$ ipython --no-banner

In [1]: import numpy as np

In [2]: from numpy import linalg as LA

In [3]: np.set_printoptions(precision=1, suppress=True, linewidth=200, sign=" ")

In [4]: tidy = lambda a: np.round(a, 1) + 0

In [5]: data = np.loadtxt("dump.csv", delimiter=",")

In [6]: data
Out[6]: 
array([[ -6.,   4.,  -5.,   3.,  -9.,  -8.,   3.],
       [ -3.,   4.,  -5.,  -3.,  -5., -12.,   2.],
       [  3.,   3.,   4., -11.,  -3.,  -9.,  -1.],
       [ -2.,   0.,  -4.,  -8.,   2.,  -1.,   4.],
       [ -1.,   6.,  -7., -12.,   9.,  -8.,  -3.],
       [ -2.,   9.,  -6., -20.,  11.,  -4., -10.],
       [-11.,  18.,  -8., -26.,  16.,  -8.,  -7.],
       [-13.,  23., -11., -24.,  14.,   0., -10.],
       [-19.,  16.,  -2., -20.,  16.,  -7.,  -5.],
       [-21.,   9.,  -9., -20.,  23.,  -7., -11.],
       [-16.,  17., -15., -29.,  31.,  -6.,  -4.],
       [-13.,  20.,  -6., -33.,  27.,   3.,  -6.],
       [-13.,  17.,  -5., -24.,  18.,  -4.,   0.],
       [-18.,  18.,  -6., -21.,   9.,   4.,   0.],
       [-18.,   9.,   1., -17.,   7.,   1.,   4.],
       [-21.,  16.,  -4., -18.,   4.,   0.,   0.],
       [-22.,  18.,   1., -23.,  11.,   7.,  -9.],
       [-21.,  25.,   2., -29.,  19.,   7., -10.],
       [-15.,  17.,  -4., -37.,  21.,  16.,  -2.],
       [ -8.,  13.,   3., -36.,  25.,   8.,  -9.],
       [-11.,  17.,   8., -41.,  32.,  17., -11.],
       [ -3.,  25.,   8., -34.,  33.,  10., -19.],
       [  1.,  21.,  17., -32.,  35.,   5., -27.],
       [ -8.,  28.,  16., -40.,  37.,   8., -24.]])

In [7]: P = data @ LA.solve(data.T @ data, data.T)

In [8]: tidy(P @ data[:, 4])
Out[8]: array([-9., -5., -3.,  2.,  9., 11., 16., 14., 16., 23., 31., 27., 18.,  9.,  7.,  4., 11., 19., 21., 25., 32., 33., 35., 37.])

In [9]: tidy(np.diag(P))
Out[9]: array([ 0.1,  0.2,  0.5,  0.1,  0.1,  0.4,  0.2,  0.4,  0.2,  0.7,  0.5,  0.2,  0.3,  0.2,  0.3,  0.2,  0.3,  0.2,  0.4,  0.3,  0.3,  0.3,  0.4,  0.3])

In [10]: LA.matrix_rank(np.eye(24) - P)
Out[10]: np.int64(17)

In [11]: M2 = np.array([[0.8, 0.1], [0.6, -1.2], [0.2, 0.0], [-0.9, -1.1]])

In [12]: cent = np.array([[-0.3, 1.1, -0.3, -2.0, -2.2, -0.6, -1.8],
    ...:     [-1.8, 0.2, -0.6, 1.0, -1.2, -1.9, 0.8]])

In [13]: m1 = M2 @ cent

In [14]: tidy(m1)
Out[14]: 
array([[-0.4,  0.9, -0.3, -1.5, -1.9, -0.7, -1.4],
       [ 2. ,  0.4,  0.5, -2.4,  0.1,  1.9, -2. ],
       [-0.1,  0.2, -0.1, -0.4, -0.4, -0.1, -0.4],
       [ 2.3, -1.2,  0.9,  0.7,  3.3,  2.6,  0.7]])

In [15]: rk = LA.matrix_rank(m1)

In [16]: rk
Out[16]: np.int64(2)

In [17]: ns = LA.svd(m1)[2][rk:].T

In [18]: tidy(m1 @ ns)
Out[18]: 
array([[ 0.,  0.,  0.,  0.,  0.],
       [ 0.,  0.,  0.,  0.,  0.],
       [ 0.,  0.,  0.,  0.,  0.],
       [ 0.,  0.,  0.,  0.,  0.]])

In [19]: ns.shape
Out[19]: (7, 5)

In [20]: [int(LA.matrix_rank(m1[:, :j + 1])) for j in range(7)]
Out[20]: [1, 2, 2, 2, 2, 2, 2]

In [21]: M2 = data[0, 0] * data[1:] - np.outer(data[1:, 0], data[0])

In [22]: M2
Out[22]: 
array([[   0.,  -12.,   15.,   27.,    3.,   48.,   -3.],
       [   0.,  -30.,   -9.,   57.,   45.,   78.,   -3.],
       [   0.,    8.,   14.,   54.,  -30.,  -10.,  -18.],
       [   0.,  -32.,   37.,   75.,  -63.,   40.,   21.],
       [   0.,  -46.,   26.,  126.,  -84.,    8.,   66.],
       [   0.,  -64.,   -7.,  189., -195.,  -40.,   75.],
       [   0.,  -86.,    1.,  183., -201., -104.,   99.],
       [   0.,  -20.,  -83.,  177., -267., -110.,   87.],
       [   0.,   30.,  -51.,  183., -327., -126.,  129.],
       [   0.,  -38.,   10.,  222., -330.,  -92.,   72.],
       [   0.,  -68.,  -29.,  237., -279., -122.,   75.],
       [   0.,  -50.,  -35.,  183., -225.,  -80.,   39.],
       [   0.,  -36.,  -54.,  180., -216., -168.,   54.],
       [   0.,   18.,  -96.,  156., -204., -150.,   30.],
       [   0.,  -12.,  -81.,  171., -213., -168.,   63.],
       [   0.,  -20., -116.,  204., -264., -218.,  120.],
       [   0.,  -66., -117.,  237., -303., -210.,  123.],
       [   0.,  -42.,  -51.,  267., -261., -216.,   57.],
       [   0.,  -46.,  -58.,  240., -222., -112.,   78.],
       [   0.,  -58., -103.,  279., -291., -190.,   99.],
       [   0., -138.,  -63.,  213., -225.,  -84.,  123.],
       [   0., -130.,  -97.,  189., -201.,  -22.,  159.],
       [   0., -136., -136.,  264., -294., -112.,  168.]])

In [23]: np.flatnonzero(~M2.round(6).any(axis=1))
Out[23]: array([], dtype=int64)
